% ipython --no-banner

In [1]: import numpy as np

In [2]: import numpy.linalg as la

In [3]: np.set_printoptions(precision=2, suppress=True, linewidth=120)

In [4]: mat = np.load("mat.npy")

In [5]: mat
Out[5]: 
array([[-4.28, -6.17, -4.45],
       [-3.78, -6.56, -4.14],
       [-2.25, -5.99, -1.  ],
       [-3.82, -6.93, -3.46],
       [-4.12, -6.24, -2.7 ],
       [-2.28, -4.08, -2.7 ],
       [-2.74, -6.5 , -4.19],
       [-2.07, -6.19, -3.2 ],
       [-4.41, -4.21, -4.49],
       [-1.83, -6.02, -1.54],
       [-3.63, -4.47, -3.55],
       [-2.34, -5.05, -1.74],
       [-3.59, -5.6 , -3.5 ],
       [-3.22, -5.51, -4.24],
       [-3.86, -5.94, -1.98],
       [-1.55, -4.65, -4.28],
       [-1.37, -7.25, -4.02],
       [-2.71, -6.87, -3.38],
       [-3.75, -5.56, -3.72],
       [-2.45, -7.27, -3.05],
       [-3.58, -3.59, -3.64]])

In [6]: D = la.norm(mat[:, None] - mat[None], axis=-1)

In [7]: D.shape
Out[7]: (21, 21)

In [8]: np.flatnonzero(D[17] < D.mean() / 2)
Out[8]: array([ 6,  7, 17, 19])

In [9]: A2 = np.c_[mat[:, :2] @ np.array([[-3, -2], [-3, 3]]), np.array([0, 7, 6, 6, 5, 0, 9, 4, 4, 8, 4, 2, 7, 4, 0, 1, 9, 0, 8, 5, 0])]

In [10]: A2
Out[10]: 
array([[ 31.35,  -9.95,   0.  ],
       [ 31.02, -12.12,   7.  ],
       [ 24.72, -13.47,   6.  ],
       [ 32.25, -13.15,   6.  ],
       [ 31.08, -10.48,   5.  ],
       [ 19.08,  -7.68,   0.  ],
       [ 27.72, -14.02,   9.  ],
       [ 24.78, -14.43,   4.  ],
       [ 25.86,  -3.81,   4.  ],
       [ 23.55, -14.4 ,   8.  ],
       [ 24.3 ,  -6.15,   4.  ],
       [ 22.17, -10.47,   2.  ],
       [ 27.57,  -9.62,   7.  ],
       [ 26.19, -10.09,   4.  ],
       [ 29.4 , -10.1 ,   0.  ],
       [ 18.6 , -10.85,   1.  ],
       [ 25.86, -19.01,   9.  ],
       [ 28.74, -15.19,   0.  ],
       [ 27.93,  -9.18,   8.  ],
       [ 29.16, -16.91,   5.  ],
       [ 21.51,  -3.61,   0.  ]])

In [11]: np.round(la.lstsq(mat, A2[:, 0])[0], 2) + 0
Out[11]: array([-3., -3.,  0.])

In [12]: np.round(la.norm(A2 - mat @ la.lstsq(mat, A2)[0], axis=0), 2) + 0
Out[12]: array([ 0.  ,  0.  , 12.68])

In [13]: la.norm(la.qr(mat)[0].T @ A2, axis=0) ** 2 / ((A2 ** 2).sum(axis=0) + 1e-12)
Out[13]: array([1.  , 1.  , 0.72])

In [14]: la.matrix_rank(A2)
Out[14]: np.int64(3)

In [15]: M = np.minimum.outer(np.arange(1, 4), np.arange(1, 4)) * -3

In [16]: M
Out[16]: 
array([[-3, -3, -3],
       [-3, -6, -6],
       [-3, -6, -9]])

In [17]: A2 = la.inv(M)

In [18]: round(float(la.det(M) * la.det(A2)), 2)
Out[18]: 1.0

In [19]: A2.round(2) + 0
Out[19]: 
array([[-0.67,  0.33,  0.  ],
       [ 0.33, -0.67,  0.33],
       [ 0.  ,  0.33, -0.33]])

In [20]: round(la.slogdet(M)[0], 2)
Out[20]: np.float64(-1.0)

In [21]: np.allclose(A2, M.T)
Out[21]: False

In [22]: np.round(M @ A2, 2) + 0
Out[22]: 
array([[1., 0., 0.],
       [0., 1., 0.],
       [0., 0., 1.]])

In [23]: rng = np.random.default_rng(98)

In [24]: labels = rng.permutation(3)

In [25]: A2 = M[:, labels] * rng.choice([-1, 1], 3)

In [26]: A2
Out[26]: 
array([[-3,  3,  3],
       [-6,  6,  3],
       [-9,  6,  3]])

In [27]: U, _, VT = la.svd(M.T @ A2)

In [28]: np.round(la.lstsq(M, A2)[0], 2) + 0
Out[28]: 
array([[ 0.,  0., -1.],
       [ 0., -1.,  0.],
       [ 1.,  0.,  0.]])

In [29]: np.round(U @ VT, 2) + 0
Out[29]: 
array([[ 0.,  0., -1.],
       [ 0., -1.,  0.],
       [ 1.,  0.,  0.]])

In [30]: labels
Out[30]: array([2, 1, 0])

In [31]: x = np.array([1, 1, 0])

In [32]: (A2 @ x).argmax()
Out[32]: np.int64(0)

In [33]: A2 @ np.ones(3)
Out[33]: array([3., 3., 0.])

In [34]: hat = np.triu(np.array([[0, -3, -2], [-2, -3, 3], [2, -1, -3]]), 1) + np.eye(3)

In [35]: A2 = hat @ M @ la.inv(hat)

In [36]: np.poly(A2)
Out[36]: array([ 1., 18., 45., 27.])

In [37]: la.matrix_rank(A2)
Out[37]: np.int64(3)

In [38]: hat @ M - M @ hat
Out[38]: 
array([[ 15.,  21.,  39.],
       [ -9., -27., -15.],
       [  0.,  -9.,  12.]])

In [39]: np.trace(A2), np.trace(M)
Out[39]: (np.float64(-18.0), np.int64(-18))

In [40]: round(float(la.det(A2)), 2)
Out[40]: -27.0

In [41]: evals, vecs = la.eigh(M)

In [42]: x = np.array([1, -2, 1])

In [43]: np.abs(M).sum(axis=1).max(), round(float(np.abs(evals).max()), 2)
Out[43]: (np.int64(18), 15.15)

In [44]: la.eigvalsh(M[1:, 1:])
Out[44]: array([-13.68,  -1.32])

In [45]: vecs * np.maximum(evals, 0) @ vecs.T
Out[45]: 
array([[0., 0., 0.],
       [0., 0., 0.],
       [0., 0., 0.]])

In [46]: x @ M @ x
Out[46]: np.int64(-6)

In [47]: X = np.load("test15.npy")

In [48]: X
Out[48]: 
array([[ 0.,  0.,  8., -8.],
       [ 0.,  0.,  8.,  6.],
       [ 8.,  8.,  0.,  0.],
       [-8.,  6.,  0.,  0.]])

In [49]: evals, vecs = la.eigh(X)

In [50]: np.abs(vecs[:, -1]).round(6).argmax()
Out[50]: np.int64(0)

In [51]: np.round(vecs.T @ vecs, 2) + 0
Out[51]: 
array([[1., 0., 0., 0.],
       [0., 1., 0., 0.],
       [0., 0., 1., 0.],
       [0., 0., 0., 1.]])

In [52]: la.eigvalsh(X @ X)
Out[52]: array([ 92.74,  92.74, 135.26, 135.26])

In [53]: np.round(la.eigvals(X).sum().real, 2)
Out[53]: np.float64(-0.0)

In [54]: np.round(la.det(2 * X), 2), round(la.det(X), 2)
Out[54]: (np.float64(200704.0), np.float64(12544.0))

In [55]: np.round(np.poly(X), 2) + 0
Out[55]: array([    1.,     0.,  -228.,     0., 12544.])

In [56]: arr = np.loadtxt("w.csv", delimiter=",")

In [57]: arr
Out[57]: 
array([[ 3.,  3.,  5., -4.],
       [ 0.,  3.,  2., -1.],
       [ 0.,  3.,  6., -3.],
       [ 0.,  6.,  8., -4.]])

In [58]: np.round(np.trace(la.pinv(arr) @ arr), 2)
Out[58]: np.float64(3.0)

In [59]: np.abs(np.diag(la.qr(arr)[1])) > 1e-9
Out[59]: array([ True,  True,  True, False])

In [60]: try:
    ...:     la.inv(arr)
    ...: except la.LinAlgError as e:
    ...:     print(e)
    ...: 
Singular matrix

In [61]: np.round(arr @ la.pinv(arr) @ arr, 2) + 0
Out[61]: 
array([[ 3.,  3.,  5., -4.],
       [ 0.,  3.,  2., -1.],
       [ 0.,  3.,  6., -3.],
       [ 0.,  6.,  8., -4.]])

In [62]: la.lstsq(arr[:-1].T, arr[-1])[2]
Out[62]: np.int32(3)

In [63]: np.allclose(arr[:-1].T @ la.lstsq(arr[:-1].T, arr[-1])[0], arr[-1])
Out[63]: True

In [64]: np.unique(arr.round(6), axis=0).shape
Out[64]: (4, 4)

In [65]: data = np.array([[30.34, 19.84, -33.36],
    ...:     [30.54, 20.04, -34.14],
    ...:     [31.14, 20.84, -35.7],
    ...:     [29.15, 19.64, -34.87],
    ...:     [29.18, 18.53, -34.88],
    ...:     [29.57, 21.14, -33.66],
    ...:     [32.15, 21.05, -33.64],
    ...:     [30.12, 18.85, -36.79],
    ...:     [31.48, 20.76, -33.6],
    ...:     [31.02, 21.03, -35.8],
    ...:     [30.13, 20.06, -36.62],
    ...:     [30.16, 19.85, -33.02],
    ...:     [30.56, 19.89, -34.23],
    ...:     [31.33, 21.23, -35.31],
    ...:     [28.72, 18.51, -33.29],
    ...:     [29.01, 20.96, -35.58],
    ...:     [28.78, 20.59, -34.83]])

In [66]: U, sigma, VT = la.svd(data)

In [67]: np.argmax(sigma[:-1] / (sigma[1:] + 1e-6)) + 1
Out[67]: np.int64(1)

In [68]: sigma
Out[68]: array([207.05,   4.73,   2.69])

In [69]: A2 = U[:, :1] @ np.diag(sigma[:1]) @ VT[:1]

In [70]: round(float(la.norm(data - A2, 2)), 2), round(float(sigma[1]), 2)
Out[70]: (4.73, 4.73)

In [71]: cen = data - data.mean(axis=0)

In [72]: vecs = la.svd(cen)[2][:1]

In [73]: A2 = cen - cen @ vecs.T @ vecs

In [74]: np.diag(vecs.T @ vecs)
Out[74]: array([0.61, 0.36, 0.03])

In [75]: la.norm(A2, axis=1).round(6).argmax()
Out[75]: np.int64(7)

In [76]: np.cov(cen @ vecs.T, rowvar=False)
Out[76]: array(1.41)

In [77]: W0 = np.load("m.npy")

In [78]: W0
Out[78]: 
array([[0.5, 0. , 0.5, 0. ],
       [0. , 1. , 0. , 0. ],
       [0. , 0.5, 0.5, 0. ],
       [0.5, 0. , 0. , 0.5]])

In [79]: A2 = la.inv(W0)

In [80]: A2
Out[80]: 
array([[ 2.,  1., -2.,  0.],
       [ 0.,  1.,  0.,  0.],
       [ 0., -1.,  2.,  0.],
       [-2., -1.,  2.,  2.]])

In [81]: round(la.cond(W0), 2)
Out[81]: np.float64(5.55)

In [82]: la.inv(A2)
Out[82]: 
array([[0.5, 0. , 0.5, 0. ],
       [0. , 1. , 0. , 0. ],
       [0. , 0.5, 0.5, 0. ],
       [0.5, 0. , 0. , 0.5]])

In [83]: round(la.det(W0) * la.det(A2), 2)
Out[83]: np.float64(1.0)

In [84]: np.allclose(A2, W0.T)
Out[84]: False

In [85]: evals, vecs = la.eig(A2)

In [86]: A2 @ vecs[:, 0] - evals[0] * vecs[:, 0]
Out[86]: array([0., 0., 0., 0.])

In [87]: ang = np.radians(180)

In [88]: R = np.eye(4)

In [89]: R[1, 1] = R[2, 2] = np.cos(ang)

In [90]: R[1, 2], R[2, 1] = -np.sin(ang), np.sin(ang)

In [91]: R.round(2) + 0
Out[91]: 
array([[ 1.,  0.,  0.,  0.],
       [ 0., -1.,  0.,  0.],
       [ 0.,  0., -1.,  0.],
       [ 0.,  0.,  0.,  1.]])

In [92]: A2 = W0 @ R.T

In [93]: np.round(la.det(R), 2), np.trace(R)
Out[93]: (np.float64(1.0), np.float64(0.0))

In [94]: np.allclose(W0 @ W0.T, A2 @ A2.T)
Out[94]: True

In [95]: J = np.array([[0, -2, 1], [0, 0, 2], [0, 0, 0]])

In [96]: # looks like rank 2

In [97]: np.argsort(-la.norm(J, axis=0).round(6), kind="stable")[:3]
Out[97]: array([2, 1, 0])

In [98]: np.round(la.norm(J, 2) / la.norm(J), 2)
Out[98]: np.float64(0.85)

In [99]: la.cond(J) > 100
Out[99]: np.True_

In [100]: rank = la.matrix_rank(J)

In [101]: rank
Out[101]: np.int64(2)

In [102]: null = la.svd(J)[2][rank:].T

In [103]: [int(la.matrix_rank(np.delete(J, i, axis=0))) for i in range(3)]
Out[103]: [1, 1, 2]

In [104]: np.allclose(J @ null, 0)
Out[104]: True

In [105]: null[:, 0] / null[np.abs(null[:, 0]).round(6).argmax(), 0]
Out[105]: array([1., 0., 0.])

In [106]: J @ null
Out[106]: 
array([[0.],
       [0.],
       [0.]])

In [107]: la.matrix_rank(J.T @ J), la.matrix_rank(J @ J.T)
Out[107]: (np.int64(2), np.int64(2))

In [108]: round(np.trace(la.pinv(J) @ J), 2)
Out[108]: np.float64(2.0)

In [109]: np.allclose(J[:-1].T @ la.lstsq(J[:-1].T, J[-1])[0], J[-1])
Out[109]: True

In [110]: np.round(J @ la.pinv(J) @ J, 2) + 0
Out[110]: 
array([[ 0., -2.,  1.],
       [ 0.,  0.,  2.],
       [ 0.,  0.,  0.]])

In [111]: la.matrix_power(J - np.diag(np.diag(J)), 3)
Out[111]: 
array([[0, 0, 0],
       [0, 0, 0],
       [0, 0, 0]])

In [112]: la.matrix_rank(J - J[0, 0] * np.eye(3))
Out[112]: np.int64(2)

In [113]: J @ J
Out[113]: 
array([[ 0,  0, -4],
       [ 0,  0,  0],
       [ 0,  0,  0]])

In [114]: np.prod(np.diag(J)), round(la.det(J), 2)
Out[114]: (np.int64(0), np.float64(0.0))

In [115]: feats = np.load("a.npy")

In [116]: feats
Out[116]: 
array([[-6,  5,  8],
       [-3, -5,  5],
       [ 8, -2, -1]])

In [117]: def softmax(z):
     ...:     e = np.exp(z - z.max(axis=-1, keepdims=True))
     ...:     return e / e.sum(axis=-1, keepdims=True)
     ...: 

In [118]: softmax(feats).sum(axis=1)
Out[118]: array([1., 1., 1.])

In [119]: scores = feats @ feats.T / np.sqrt(3)

In [120]: softmax(scores).round(6).argmax(axis=1)
Out[120]: array([0, 1, 2])

In [121]: hat = np.triu(np.array([[0, -1, -2], [-3, -3, 1], [1, 1, 0]]), 1) + np.eye(3)

In [122]: A2 = hat @ feats @ la.inv(hat)

In [123]: np.trace(A2), np.trace(feats)
Out[123]: (np.float64(-12.0), np.int64(-12))

In [124]: round(float(la.det(A2)), 2)
Out[124]: 463.0

In [125]: A2
Out[125]: 
array([[-19.,  -5., -28.],
       [  5.,  -2.,  16.],
       [  8.,   6.,   9.]])

In [126]: la.matrix_rank(A2)
Out[126]: np.int64(3)

In [127]: r0 = np.array([8, -3, 9])

In [128]: A2 = feats + np.outer(r0, np.eye(3)[1])

In [129]: la.matrix_rank(A2 - feats)
Out[129]: np.int64(1)

In [130]: A2
Out[130]: 
array([[-6., 13.,  8.],
       [-3., -8.,  5.],
       [ 8.,  7., -1.]])

In [131]: la.matrix_rank(la.inv(A2) - la.inv(feats), tol=1e-8)
Out[131]: np.int64(1)

In [132]: w1 = np.array([[2, -1, 0], [-1, 0, 2], [-1, -1, 2]])

In [133]: coef = np.array([-1, 0, 3])

In [134]: H = np.maximum(A2 @ w1 + coef, 0)

In [135]: (H > 0).mean(axis=0)
Out[135]: array([0.33, 0.  , 0.67])

In [136]: la.matrix_rank(H)
Out[136]: np.int64(2)

In [137]: H
Out[137]: 
array([[ 0.,  0., 45.],
       [ 0.,  0.,  0.],
       [ 9.,  0., 15.]])

In [138]: C = np.array([[2, 1], [0, 3], [2, 0]])

In [139]: H @ C
Out[139]: 
array([[90.,  0.],
       [ 0.,  0.],
       [48.,  9.]])
